% ipython --no-banner

In [1]: import numpy as np

In [2]: import numpy.linalg as la

In [3]: np.set_printoptions(precision=3, suppress=True, linewidth=140)

In [4]: rd = lambda a: np.round(a, 3) + 0

In [5]: W0 = np.load("x.npy")

In [6]: W0
Out[6]: 
array([[ 22.922,   0.848,  -2.022],
       [ 41.127,  -0.63 ,  -5.007],
       [-12.191,   0.632, -11.161],
       [-28.155,  -0.096,  -0.177],
       [ -5.19 ,   0.325,   0.169],
       [ 11.175,   0.08 ,  -0.21 ],
       [-14.693,  -0.409,  -5.096],
       [-27.527,   1.001,   0.886],
       [ 43.259,   1.21 ,  -5.436],
       [ 21.045,  -0.452,   0.205],
       [-26.621,   0.051,   6.218],
       [ -1.451,   0.013,  -3.654],
       [  7.628,   0.341,   2.732],
       [ -8.837,  -1.525,  -4.027],
       [-18.059,   0.344,  -1.736],
       [ 21.242,  -0.877,   5.447],
       [-20.686,  -0.662,   3.037],
       [-23.868,   0.528,  -1.545],
       [-21.295,  -0.633,   2.882],
       [-26.709,   1.605,  -4.466],
       [-28.767,   1.244,  -4.691],
       [ 12.193,   0.343,  -3.109],
       [ 13.665,  -1.098,  -6.58 ],
       [ -8.402,  -0.013,   3.833],
       [-32.133,   0.149,  -3.609],
       [ -1.423,   0.342,  -1.172],
       [  7.966,  -0.366,  -1.481],
       [ 12.913,  -0.973,   1.484]])

In [7]: d = la.norm(W0[:, None] - W0[None], axis=-1)

In [8]: (d + 1e9 * np.eye(28)).round(6).argmin(axis=1)
Out[8]: array([ 9,  8,  6,  7, 25, 27, 14,  3,  1,  0,  7, 25, 26,  4,  6,  9, 18, 19, 16, 20, 19,  5, 21,  4, 20, 11,  5,  5])

In [9]: d[27].round(6).argsort(kind="stable")[:4]
Out[9]: array([27,  5, 21, 12])

In [10]: d.mean(axis=1).argmax()
Out[10]: np.int64(8)

In [11]: cent = W0[[11, 25]].astype(float)

In [12]: for _ in range(5):
    ...:     z = la.norm(W0[:, None] - cent, axis=-1).argmin(axis=1)
    ...:     cent = np.array([W0[z == j].mean(axis=0) for j in range(2)])
    ...: 

In [13]: print(z)
[0 0 1 1 1 0 1 1 0 0 1 0 0 1 1 0 1 1 1 1 1 0 0 1 1 0 0 0]

In [14]: np.bincount(z)
Out[14]: array([13, 15])

In [15]: hat = W0 @ la.solve(W0.T @ W0, W0.T)

In [16]: rd(np.trace(hat))
Out[16]: np.float64(3.0)

In [17]: m1 = np.loadtxt("m.csv", delimiter=",")

In [18]: m1
Out[18]: 
array([[ 7.791,  5.397,  5.547, -0.377],
       [ 2.357, 10.691, -0.745, -4.7  ],
       [16.406,  4.928, 11.92 ,  3.234],
       [ 9.211,  3.978,  3.247,  0.107],
       [ 7.68 ,  7.401,  2.89 , -1.519],
       [ 9.714,  9.501,  7.206, -0.934],
       [ 9.556,  3.633,  4.063,  0.454],
       [ 8.815,  3.915,  4.601,  0.244],
       [14.906,  7.568, 10.519,  1.704],
       [ 9.359, -0.01 ,  1.657,  1.213],
       [15.141,  0.764,  8.778,  3.748],
       [11.887,  5.991,  9.041,  1.145],
       [-1.721, 12.933, -1.596, -6.722]])

In [19]: C2 = np.cov(m1, rowvar=False)

In [20]: np.argsort(-m1.std(axis=0).round(6), kind="stable")
Out[20]: array([0, 2, 1, 3])

In [21]: rd(np.corrcoef(m1[:, 2], m1[:, 0])[0, 1])
Out[21]: np.float64(0.914)

In [22]: C2.shape
Out[22]: (4, 4)

In [23]: cent = m1[[9, 0]].astype(float)

In [24]: for _ in range(5):
    ...:     z = la.norm(m1[:, None] - cent, axis=-1).argmin(axis=1)
    ...:     cent = np.array([m1[z == j].mean(axis=0) for j in range(2)])
    ...: 

In [25]: z
Out[25]: array([1, 1, 0, 1, 1, 1, 1, 1, 0, 1, 0, 0, 1])

In [26]: rd(cent)
Out[26]: 
array([[14.585,  4.813, 10.064,  2.458],
       [ 6.974,  6.382,  2.986, -1.359]])

In [27]: K = np.loadtxt("data.csv", delimiter=",")

In [28]: K
Out[28]: 
array([[0., 2., 0., 0., 0., 0.],
       [0., 2., 0., 0., 0., 0.],
       [2., 1., 0., 0., 0., 0.],
       [0., 0., 0., 2., 0., 0.],
       [0., 0., 0., 2., 0., 0.],
       [0., 0., 2., 1., 0., 0.],
       [0., 0., 0., 0., 0., 2.],
       [0., 0., 0., 0., 0., 2.],
       [0., 0., 0., 0., 2., 1.]])

In [29]: # rows 0 and 1 are equal

In [30]: hat = K @ la.solve(K.T @ K, K.T)

In [31]: rd(la.eigvalsh(hat))
Out[31]: array([0., 0., 0., 1., 1., 1., 1., 1., 1.])

In [32]: np.diag(hat)
Out[32]: array([0.5, 0.5, 1. , 0.5, 0.5, 1. , 0.5, 0.5, 1. ])

In [33]: print(np.allclose(hat @ hat, hat))
True

In [34]: hat @ K[:, 0]
Out[34]: array([0., 0., 2., 0., 0., 0., 0., 0., 0.])

In [35]: x0 = np.array([2, -2, 1, 2, 1, 2])

In [36]: target = K @ x0

In [37]: b, lr = np.zeros(6), 1 / la.norm(K, 2) ** 2

In [38]: for i in range(200):
    ...:     b -= lr * K.T @ (K @ b - target)
    ...:     if i % 50 == 0: print(i, round(la.norm(K @ b - target), 3))
    ...: 
0 3.093
50 0.0
100 0.0
150 0.0

In [39]: print(rd(la.cond(K)))
1.715

In [40]: J = np.array([[-3, 3], [-7, 7], [-6, 6], [-5, 5], [-3, 3], [-3, 3]])

In [41]: J
Out[41]: 
array([[-3,  3],
       [-7,  7],
       [-6,  6],
       [-5,  5],
       [-3,  3],
       [-3,  3]])

In [42]: # rows and columns are dependent

In [43]: x0 = np.array([1, 2, 2, 0])

In [44]: target = m1 @ x0

In [45]: rd(la.pinv(m1) @ m1)
Out[45]: 
array([[1., 0., 0., 0.],
       [0., 1., 0., 0.],
       [0., 0., 1., 0.],
       [0., 0., 0., 1.]])

In [46]: rd(la.solve(m1.T @ m1, m1.T @ target))
Out[46]: array([1., 2., 2., 0.])

In [47]: rng = np.random.default_rng(86)

In [48]: target = target + 0.1 * rng.normal(size=13)

In [49]: print(rd(target))
[29.514 22.224 50.169 23.733 28.181 43.179 24.988 25.858 51.102 12.519 34.211 41.929 21.113]

In [50]: b, *_ = la.lstsq(m1, target)

In [51]: rd(b)
Out[51]: array([0.984, 2.045, 1.981, 0.087])

In [52]: rd(la.norm(target - m1 @ b))
Out[52]: np.float64(0.268)
